% python3 -q
>>> import numpy as np
>>> np.set_printoptions(suppress=True, linewidth=140)
>>> mat = np.load("test12.npy")
>>> mat
array([[3, 0, 2],
       [0, 0, 3],
       [0, 0, 2]])
>>> # looks like rank 2
>>> rk = np.linalg.matrix_rank(mat)
>>> print(rk)
2
>>> null = np.linalg.svd(mat)[2][rk:].T
>>> mat @ null
array([[0.],
       [0.],
       [0.]])
>>> np.allclose(mat @ null, 0)
True
>>> [int(np.linalg.matrix_rank(mat[:, :j + 1])) for j in range(3)]
[1, 1, 2]
>>> [int(np.linalg.matrix_rank(np.delete(mat, i, axis=0))) for i in range(3)]
[1, 2, 2]
>>> print(null @ null.T)
[[0. 0. 0.]
 [0. 1. 0.]
 [0. 0. 0.]]
>>> [int(np.linalg.matrix_rank(mat[:i])) for i in range(1, len(mat) + 1)]
[1, 2, 2]
>>> null[:, 0] / null[np.abs(null[:, 0]).round(6).argmax(), 0]
array([-0.,  1., -0.])
>>> np.linalg.matrix_rank(mat.T @ mat), np.linalg.matrix_rank(mat @ mat.T)
(np.int64(2), np.int64(2))
>>> Uu, sigma, Vh = np.linalg.svd(mat)
>>> sigma.round(4)
array([4.4957, 2.406 , 0.    ])
>>> np.argmax(sigma[:-1] / (sigma[1:] + 1e-6)) + 1
np.int64(2)
>>> B = Uu[:, :2] @ np.diag(sigma[:2]) @ Vh[:2]
>>> round(float(np.linalg.norm(mat - B, 2)), 4), sigma[2]
(0.0, np.float64(0.0))
>>> np.round(np.abs(mat - B).max(), 4)
np.float64(0.0)
>>> B = mat / np.sqrt((mat ** 2).mean(axis=1, keepdims=True))
>>> print(np.round(mat - mat.mean(axis=1, keepdims=True), 4))
[[ 1.3333 -1.6667  0.3333]
 [-1.     -1.      2.    ]
 [-0.6667 -0.6667  1.3333]]
>>> np.round(np.linalg.norm(B, axis=1), 4)
array([1.7321, 1.7321, 1.7321])
>>> f, g = mat[2], mat[1]
>>> f @ f
np.int64(4)
>>> f @ g
np.int64(6)
>>> pr = (f @ g) / (f @ f) * f
>>> np.linalg.matrix_rank(np.outer(f, g))
np.int64(1)
>>> (g - pr) @ f
np.float64(0.0)
>>> g - pr
array([0., 0., 0.])
>>> round(np.linalg.norm(f + g) ** 2 + np.linalg.norm(f - g) ** 2, 4)
np.float64(26.0)
>>> print(np.outer(f, g))
[[0 0 0]
 [0 0 0]
 [0 0 6]]
>>> X = np.loadtxt("mat.csv", delimiter=",")
>>> X
array([[ 5. , -1.9, -0.4],
       [ 0. , -1.9, -0.1]])
>>> Uu, sigma, Vh = np.linalg.svd(X, full_matrices=False)
>>> print(np.abs(Uu[:, 0]).round(6).argmax())
0
>>> np.round(np.abs(Vh[0]), 4)
array([0.9147, 0.397 , 0.0758])
>>> round(np.sqrt((sigma ** 2).sum()), 4), np.round(np.linalg.norm(X), 4)
(np.float64(5.6912), np.float64(5.6912))
>>> sigma.round(4)
array([5.4119, 1.761 ])
>>> np.round(np.cumsum(sigma ** 2) / np.sum(sigma ** 2), 4)
array([0.9043, 1.    ])
>>> Uu.shape, sigma.shape, Vh.shape
((2, 2), (2,), (2, 3))
>>> np.round(Vh @ Vh.T, 4) + 0
array([[1., 0.],
       [0., 1.]])
>>> (sigma > 1e-8).sum()
np.int64(2)
>>> np.round(Uu.T @ X @ Vh.T, 4) + 0
array([[5.4119, 0.    ],
       [0.    , 1.761 ]])
>>> np.allclose(mat @ mat.T, mat.T @ mat)
False
>>> np.round(np.linalg.det(mat), 4)
np.float64(0.0)
>>> B = np.array([[-4, 3, 4]])
>>> M = np.block([[np.zeros((1, 1)), B], [B.T, np.zeros((3, 3))]])
>>> print(M)
[[ 0. -4.  3.  4.]
 [-4.  0.  0.  0.]
 [ 3.  0.  0.  0.]
 [ 4.  0.  0.  0.]]
>>> G = M.T @ M
>>> print(np.round(np.linalg.svd(M, compute_uv=False) ** 2, 4) + 0)
[41. 41.  0.  0.]
>>> np.trace(G), (M ** 2).sum()
(np.float64(82.0), np.float64(82.0))
>>> np.diag(G)
array([41., 16.,  9., 16.])
>>> Uu, sigma, Vh = np.linalg.svd(M)
>>> sigma.round(4) + 0
array([6.4031, 6.4031, 0.    , 0.    ])
>>> np.argmax(sigma[:-1] / (sigma[1:] + 1e-6)) + 1
np.int64(2)
>>> B = Uu[:, :2] @ np.diag(sigma[:2]) @ Vh[:2]
>>> round(np.linalg.norm(M - B, 2), 4), round(sigma[2], 4)
(np.float64(0.0), np.float64(0.0))
>>> round(float(np.abs(M - B).max()), 4)
0.0
>>> B.round(4) + 0
array([[ 0., -4.,  3.,  4.],
       [-4.,  0.,  0.,  0.],
       [ 3.,  0.,  0.,  0.],
       [ 4.,  0.,  0.,  0.]])
>>> t3 = np.stack([M, -2 * M, M[::-1]])
>>> np.einsum("bij,cij->bc", t3, t3)
array([[  82., -164.,  -24.],
       [-164.,  328.,   48.],
       [ -24.,   48.,   82.]])
>>> np.linalg.matrix_rank(t3.reshape(3, -1))
np.int64(2)
>>> t3.sum(axis=0)
array([[ 4.,  4., -3., -4.],
       [ 7.,  0.,  0.,  0.],
       [-7.,  0.,  0.,  0.],
       [-4., -4.,  3.,  4.]])
>>> K = np.load("layer14.npy")
>>> K
array([[19,  1, -2, -1],
       [ 1,  7, -2, -2],
       [ 1, -1, 21,  0],
       [-2, -2, -2, 11]])
>>> B = np.linalg.inv(K)
>>> np.round(np.linalg.cond(K), 4)
np.float64(3.5823)
>>> np.round(K @ B, 4) + 0
array([[1., 0., 0., 0.],
       [0., 1., 0., 0.],
       [0., 0., 1., 0.],
       [0., 0., 0., 1.]])
>>> print((np.abs(B) > 1e-9).astype(int))
[[1 1 1 1]
 [1 1 1 1]
 [1 1 1 1]
 [1 1 1 1]]
>>> round(float(np.linalg.slogdet(K)[0]), 4)
1.0
>>> print(np.allclose(B, K.T))
False
>>> q, r_ = np.linalg.qr(K)
>>> np.round(q @ r_, 4) + 0
array([[19.,  1., -2., -1.],
       [ 1.,  7., -2., -2.],
       [ 1., -1., 21.,  0.],
       [-2., -2., -2., 11.]])
>>> r_.round(4)
array([[-19.1572,  -1.5138,   0.783 ,   2.2446],
       [  0.    ,  -7.2601,   4.3822,   4.6284],
       [  0.    ,   0.    , -20.8131,   1.8277],
       [  0.    ,   0.    ,   0.    ,   9.8081]])
>>> round(abs(r_[0, 0]), 4), np.round(np.linalg.norm(K[:, 0]), 4)
(np.float64(19.1572), np.float64(19.1572))
>>> np.round(np.abs(np.diag(r_)), 4)
array([19.1572,  7.2601, 20.8131,  9.8081])
>>> arr = np.loadtxt("x.csv", delimiter=",")
>>> arr
array([[ -6.,  -8.,  -6.,  -8.],
       [-12.,  -2., -12.,  -2.],
       [ -6.,  -8.,   0.,   0.],
       [-12.,  -2.,   0.,   0.]])
>>> q = arr.astype(float).copy()
>>> for j in range(4):
...     q[:, j] -= q[:, :j] @ (q[:, :j].T @ q[:, j])
...     q[:, j] /= np.linalg.norm(q[:, j])
... 
>>> q.round(4)
array([[-0.3162, -0.6325, -0.3162, -0.6325],
       [-0.6325,  0.3162, -0.6325,  0.3162],
       [-0.3162, -0.6325,  0.3162,  0.6325],
       [-0.6325,  0.3162,  0.6325, -0.3162]])
>>> q, r_ = np.linalg.qr(arr)
>>> print(np.trace(q @ q.T))
4.0
>>> np.round(np.abs(np.diag(r_)), 4)
array([18.9737,  8.8544,  9.4868,  4.4272])
>>> np.round(q.T @ q, 4) + 0
array([[1., 0., 0., 0.],
       [0., 1., 0., 0.],
       [0., 0., 1., 0.],
       [0., 0., 0., 1.]])
>>> q.shape, r_.shape
((4, 4), (4, 4))
>>> rng = np.random.default_rng(86)
>>> B = arr + rng.integers(-2, 3, (4, 1)) @ rng.integers(-2, 3, (1, 4))
>>> B
array([[-10.,  -6., -10., -10.],
       [-14.,  -1., -14.,  -3.],
       [ -2., -10.,   4.,   2.],
       [ -8.,  -4.,   4.,   2.]])
>>> print(np.round(np.linalg.svd(B - arr, compute_uv=False), 4) + 0)
[11.4018  0.      0.      0.    ]
>>> print(np.abs(B - arr).sum(axis=1))
[12.  6. 12. 12.]
>>> evals, V = np.linalg.eig(arr)
>>> np.round(np.prod(evals), 4)
np.float64(7056.0)
>>> print(np.round(np.sort(np.linalg.eigvals(np.linalg.inv(arr))), 4))
[-0.2697 -0.0441  0.103   0.1156]
>>> print(evals.round(4))
[-22.6525  -3.7082   9.7082   8.6525]
>>> np.round(np.sort(np.linalg.eigvals(arr @ arr)), 4)
array([ 13.7508,  74.8653,  94.2492, 513.1347])
>>> labels = rng.permutation(4)
>>> print(labels)
[0 2 1 3]
>>> B = arr[labels][:, labels]
>>> B
array([[ -6.,  -6.,  -8.,  -8.],
       [ -6.,   0.,  -8.,   0.],
       [-12., -12.,  -2.,  -2.],
       [-12.,   0.,  -2.,   0.]])
>>> print(round(float(np.linalg.det(B)), 4), round(float(np.linalg.det(arr[labels])), 4))
7056.0 -7056.0
>>> np.diag(B)
array([-6.,  0., -2.,  0.])
>>> data = np.loadtxt("run12.csv", delimiter=",")
>>> print(data)
[[ 1.  1. -2.]
 [ 0. -3.  2.]
 [ 0.  0.  0.]]
>>> data.inv()
Traceback (most recent call last):
  File "<python-input-107>", line 1, in <module>
    data.inv()
    ^^^^^^^^
AttributeError: 'numpy.ndarray' object has no attribute 'inv'
>>> print(np.round(np.sort(np.abs(np.linalg.eigvals(data))), 4))
[0. 1. 3.]
>>> (data + data.T) / 2
array([[ 1. ,  0.5, -1. ],
       [ 0.5, -3. ,  1. ],
       [-1. ,  1. ,  0. ]])
>>> print(np.count_nonzero(data))
5
>>> np.round(np.linalg.svd(data, compute_uv=False), 4)
array([4.1625, 1.2937, 0.    ])
>>> np.abs(data).max()
np.float64(3.0)
>>> print(np.diff(data, axis=0))
[[-1. -4.  4.]
 [ 0.  3. -2.]]
>>> np.linalg.matrix_rank(data)
np.int64(2)
>>> print(np.unravel_index(np.abs(data).argmax(), data.shape))
(np.int64(1), np.int64(1))
